$ ipython --no-banner

In [1]: import numpy as np

In [2]: from numpy import linalg as LA

In [3]: np.set_printoptions(suppress=True, linewidth=120)

In [4]: tidy = lambda a: np.round(a, 2) + 0

In [5]: Y = np.array([[2, 4, 0, 0], [-5, -1, -3, -1], [5, -1, -5, -3], [3, -2, -2, 0]])

In [6]: W0 = np.triu(Y, 1)

In [7]: print(W0)
[[ 0  4  0  0]
 [ 0  0 -3 -1]
 [ 0  0  0 -3]
 [ 0  0  0  0]]

In [8]: print(tidy(LA.norm(W0, 2) / LA.norm(W0)))
0.68

In [9]: print(LA.matrix_rank(W0, rtol=0.1))
3

In [10]: vec = np.array([2, 1, 1, 1])

In [11]: print(np.sign((W0 @ vec).round(6)))
[ 1 -1 -1  0]

In [12]: print(LA.norm(W0 @ vec) <= LA.norm(W0, 2) * LA.norm(vec) + 1e-9)
True

In [13]: print(np.einsum("ij,j->i", W0, vec))
[ 4 -4 -3  0]

In [14]: print(W0 @ np.ones(4))
[ 4. -4. -3.  0.]

In [15]: print(LA.lstsq(W0[:-1].T, W0[-1])[2])
3

In [16]: print(np.abs(np.diag(LA.qr(W0)[1])) > 1e-9)
[False False False False]

In [17]: print(np.allclose(W0[:-1].T @ LA.lstsq(W0[:-1].T, W0[-1])[0], W0[-1]))
True

In [18]: cov = W0.T @ W0

In [19]: print(np.allclose(cov, cov.T))
True

In [20]: print(np.diag(cov))
[ 0 16  9 10]

In [21]: print(tidy(LA.svd(W0, compute_uv=False) ** 2))
[16.   12.54  6.46  0.  ]

In [22]: print((W0 @ W0.T).shape)
(4, 4)

In [23]: print(np.trace(cov), (W0 ** 2).sum())
35 35

In [24]: print(W0.reshape(2, -1))
[[ 0  4  0  0  0  0 -3 -1]
 [ 0  0  0 -3  0  0  0  0]]

In [25]: print(W0.ravel(order="F"))
[ 0  0  0  0  4  0  0  0  0 -3  0  0  0 -1 -3  0]

In [26]: t3 = W0.reshape(4, 2, -1)

In [27]: print(np.einsum("ihd,jhd->hij", t3, t3).shape)
(2, 4, 4)

In [28]: print(t3.shape)
(4, 2, 2)

In [29]: print(np.einsum("ihd,ihd->ih", t3, t3))
[[16  0]
 [ 0 10]
 [ 0  9]
 [ 0  0]]

In [30]: feats = np.load("m.npy")

In [31]: print(feats)
[[3. 1. 0. 0. 0. 0. 0. 0. 0.]
 [0. 3. 1. 0. 0. 0. 0. 0. 0.]
 [0. 0. 3. 1. 0. 0. 0. 0. 0.]
 [0. 0. 0. 3. 1. 0. 0. 0. 0.]
 [0. 0. 0. 0. 3. 1. 0. 0. 0.]
 [0. 0. 0. 0. 0. 3. 1. 0. 0.]
 [0. 0. 0. 0. 0. 0. 3. 1. 0.]
 [0. 0. 0. 0. 0. 0. 0. 3. 1.]
 [0. 0. 0. 0. 0. 0. 0. 0. 3.]]

In [32]: t = np.radians(45)

In [33]: R = np.eye(4)

In [34]: R[2, 2] = R[3, 3] = np.cos(t)

In [35]: R[2, 3], R[3, 2] = -np.sin(t), np.sin(t)

In [36]: print(tidy(R))
[[ 1.    0.    0.    0.  ]
 [ 0.    1.    0.    0.  ]
 [ 0.    0.    0.71 -0.71]
 [ 0.    0.    0.71  0.71]]

In [37]: Y = W0 @ R.T

In [38]: print(tidy(np.abs(Y - W0).max(axis=0)))
[0.   0.   2.12 1.83]

In [39]: print(tidy(Y))
[[ 0.    4.    0.    0.  ]
 [ 0.    0.   -1.41 -2.83]
 [ 0.    0.    2.12 -2.12]
 [ 0.    0.    0.    0.  ]]

In [40]: print(np.allclose(LA.norm(W0, axis=1), LA.norm(Y, axis=1)))
True

In [41]: print(np.allclose(W0 @ W0.T, Y @ Y.T))
True

In [42]: print(tidy(np.poly(Y)))
[ 1.   -2.12  0.    0.    0.  ]

In [43]: print(tidy(LA.det(2 * Y)), tidy(LA.det(Y)))
0.0 0.0

In [44]: r0, r1 = feats[6], feats[3]

In [45]: print(r0 @ r1)
0.0

In [46]: print(r0 @ r0)
10.0

In [47]: pr = (r0 @ r1) / (r0 @ r0) * r0

In [48]: print((r1 - pr) @ r0)
0.0

In [49]: print(pr)
[0. 0. 0. 0. 0. 0. 0. 0. 0.]

In [50]: print(LA.matrix_rank(np.outer(r0, r1)))
1

In [51]: print(tidy(np.sort(LA.eigvals(feats))))
[3. 3. 3. 3. 3. 3. 3. 3. 3.]

In [52]: print(feats @ feats)
[[9. 6. 1. 0. 0. 0. 0. 0. 0.]
 [0. 9. 6. 1. 0. 0. 0. 0. 0.]
 [0. 0. 9. 6. 1. 0. 0. 0. 0.]
 [0. 0. 0. 9. 6. 1. 0. 0. 0.]
 [0. 0. 0. 0. 9. 6. 1. 0. 0.]
 [0. 0. 0. 0. 0. 9. 6. 1. 0.]
 [0. 0. 0. 0. 0. 0. 9. 6. 1.]
 [0. 0. 0. 0. 0. 0. 0. 9. 6.]
 [0. 0. 0. 0. 0. 0. 0. 0. 9.]]

In [53]: print(LA.matrix_rank(feats - feats[0, 0] * np.eye(9)))
8

In [54]: arr = np.load("w.npy")

In [55]: print(arr)
[[ 1  0  0  0  0  0  0  0]
 [ 1  1  0  0  0  0  0  0]
 [ 2 -2 -2  0  0  0  0  0]
 [-2  2 -1 -2  0  0  0  0]
 [-2  1 -1  2  0  0  0  0]
 [-2 -2  2 -2 -2  2  0  0]
 [ 1  0 -2  1 -2  0 -1  0]
 [-1 -2 -1  2  0  2 -1  0]]

In [56]: cov = arr.T @ arr

In [57]: print(np.allclose(cov, cov.T))
True

In [58]: print(tidy(LA.svd(arr, compute_uv=False) ** 2))
[29.77 25.01 17.91  9.37  4.48  1.24  0.22  0.  ]

In [59]: print(tidy(LA.eigvalsh(cov)[::-1]))
[29.77 25.01 17.91  9.37  4.48  1.24  0.22  0.  ]

In [60]: print(cov)
[[20 -3 -5  3  2 -6  0  0]
 [-3 18 -1 -2  4 -8  2  0]
 [-5 -1 15 -8  0  2  3  0]
 [ 3 -2 -8 17  2  0 -3  0]
 [ 2  4  0  2  8 -4  2  0]
 [-6 -8  2  0 -4  8 -2  0]
 [ 0  2  3 -3  2 -2  2  0]
 [ 0  0  0  0  0  0  0  0]]

In [61]: print(np.trace(cov), (arr ** 2).sum())
88 88

In [62]: J = np.load("layer10.npy")

In [63]: print(J)
[[-0.57  0.22  0.44 -0.33  0.06 -0.52  1.74  2.24]
 [ 0.17 -0.27  0.22 -0.76  0.33  1.46  1.58 -1.88]
 [-0.52 -1.04  1.37 -0.75  2.03  0.89  0.44 -0.25]
 [-0.66  1.93 -0.75 -0.3   1.25  1.19 -1.05  0.33]
 [-1.41  0.57  0.87  0.    0.2   2.33  0.19  0.65]
 [ 0.71 -0.18  0.49  0.78  0.3  -1.33 -0.53 -2.34]
 [ 1.42 -0.08 -0.97 -0.55 -0.82  1.13  1.89  0.46]
 [ 0.96 -1.76  0.21 -0.49 -1.07 -0.61  0.09 -1.78]
 [-0.73  1.7  -0.08  2.04 -0.13  0.04  1.13 -0.32]
 [-0.58  0.05 -0.57  0.98  1.58  0.57 -1.71 -1.28]
 [-1.4  -0.06  0.26 -0.37  0.12 -1.52 -1.85 -1.05]
 [-0.24  0.28 -0.11  1.06  1.07  2.19  0.6   1.2 ]
 [ 1.74 -1.88 -0.11 -0.87  1.15  0.18  0.53 -0.14]
 [-1.52  1.54  0.21  0.84  1.2  -1.13  0.38  0.84]
 [ 1.04  1.04  2.17  0.64 -0.85 -0.48  0.8  -0.35]
 [-0.98  1.2  -0.2   1.66  0.21 -0.8  -1.24  1.26]
 [ 0.07 -0.81  0.86 -1.03 -2.21 -0.98 -0.69  0.45]
 [ 0.64 -0.82  0.33 -2.16  0.63  0.51  0.67 -1.44]
 [ 0.16 -1.46 -0.51  1.15  1.96 -1.15 -0.3  -0.11]
 [ 0.59 -0.1   1.1   2.64 -0.4  -0.39  0.32 -0.28]]

In [64]: cent = J[[16, 5]].astype(float)

In [65]: for _ in range(4):
    ...:     labels = LA.norm(J[:, None] - cent, axis=-1).argmin(axis=1)
    ...:     cent = np.array([J[labels == j].mean(axis=0) for j in range(2)])
    ...: 

In [66]: print(labels)
[0 1 1 1 0 1 0 1 1 1 1 0 1 1 1 1 0 1 1 1]

In [67]: print(np.abs(cent[1] - cent[0]).argmax())
7

In [68]: print(tidy(cent[1] - cent[0]))
[ 0.12 -0.04  0.06  0.51  0.89 -1.   -0.8  -1.59]

In [69]: D = LA.norm(J[:, None] - J[None], axis=-1)

In [70]: print(D.mean(axis=1).argmax())
16

In [71]: print(D.shape)
(20, 20)

In [72]: print(np.flatnonzero(D[3] < D.mean() / 2))
[3]

In [73]: print(LA.matrix_rank(D ** 2))
10

In [74]: cen = (J - J.mean(axis=0)) / J.std(axis=0)

In [75]: print(tidy(cen.std(axis=0)))
[1. 1. 1. 1. 1. 1. 1. 1.]

In [76]: print(np.argwhere(np.abs(cen) > 2))
[[ 0  7]
 [14  2]
 [16  4]
 [17  3]
 [19  3]]

In [77]: coef = LA.lstsq(np.delete(cen, 3, axis=1), cen[:, 3])[0]

In [78]: print(tidy(1 - np.var(cen[:, 3] - np.delete(cen, 3, axis=1) @ coef)))
0.31

In [79]: print(np.abs(coef).argmax())
1

In [80]: data = np.array([[2, 3, 4, 5, 6],
    ...:     [7, 8, 9, 10, 11],
    ...:     [12, 13, 14, 15, 16],
    ...:     [17, 18, 19, 20, 21],
    ...:     [22, 23, 24, 25, 26],
    ...:     [27, 28, 29, 30, 31],
    ...:     [32, 33, 34, 35, 36],
    ...:     [37, 38, 39, 40, 41],
    ...:     [42, 43, 44, 45, 46]])

In [81]: U, sig, VT = LA.svd(data)

In [82]: evecs = VT[:(sig > 1e-8).sum()]

In [83]: rng = np.random.default_rng(99)

In [84]: vec = data[7] + 2 * data[0] + rng.integers(2) * np.eye(5)[2]

In [85]: print(vec)
[41. 44. 48. 50. 53.]

In [86]: print(LA.matrix_rank(np.vstack([data, vec])))
3

In [87]: print(np.allclose(evecs.T @ evecs @ vec, vec))
False

In [88]: print(tidy(np.diag(evecs.T @ evecs)))
[0.6 0.3 0.2 0.3 0.6]

In [89]: U, sig, VT = LA.svd(data)

In [90]: print(tidy(sig))
[183.     4.49   0.     0.     0.  ]

In [91]: Y = U[:, :2] @ np.diag(sig[:2]) @ VT[:2]

In [92]: print(tidy(LA.norm(data - Y) / LA.norm(data)))
0.0

In [93]: print(tidy(Y))
[[ 2.  3.  4.  5.  6.]
 [ 7.  8.  9. 10. 11.]
 [12. 13. 14. 15. 16.]
 [17. 18. 19. 20. 21.]
 [22. 23. 24. 25. 26.]
 [27. 28. 29. 30. 31.]
 [32. 33. 34. 35. 36.]
 [37. 38. 39. 40. 41.]
 [42. 43. 44. 45. 46.]]

In [94]: print(LA.matrix_rank(data, rtol=0.05))
1

In [95]: r0, r1 = data[3], data[0]

In [96]: print(r0 @ r0)
1815

In [97]: print(r0 @ r1)
390

In [98]: pr = (r0 @ r1) / (r0 @ r0) * r0

In [99]: print(LA.matrix_rank(np.outer(r0, r1)))
1

In [100]: print(tidy(data @ LA.pinv(data) @ data))
[[ 2.  3.  4.  5.  6.]
 [ 7.  8.  9. 10. 11.]
 [12. 13. 14. 15. 16.]
 [17. 18. 19. 20. 21.]
 [22. 23. 24. 25. 26.]
 [27. 28. 29. 30. 31.]
 [32. 33. 34. 35. 36.]
 [37. 38. 39. 40. 41.]
 [42. 43. 44. 45. 46.]]

In [101]: print(np.abs(np.diag(LA.qr(data)[1])) > 1e-9)
[ True  True False False False]

In [102]: print(tidy(np.trace(LA.pinv(data) @ data)))
2.0

In [103]: print(LA.lstsq(data[:-1].T, data[-1])[2])
2
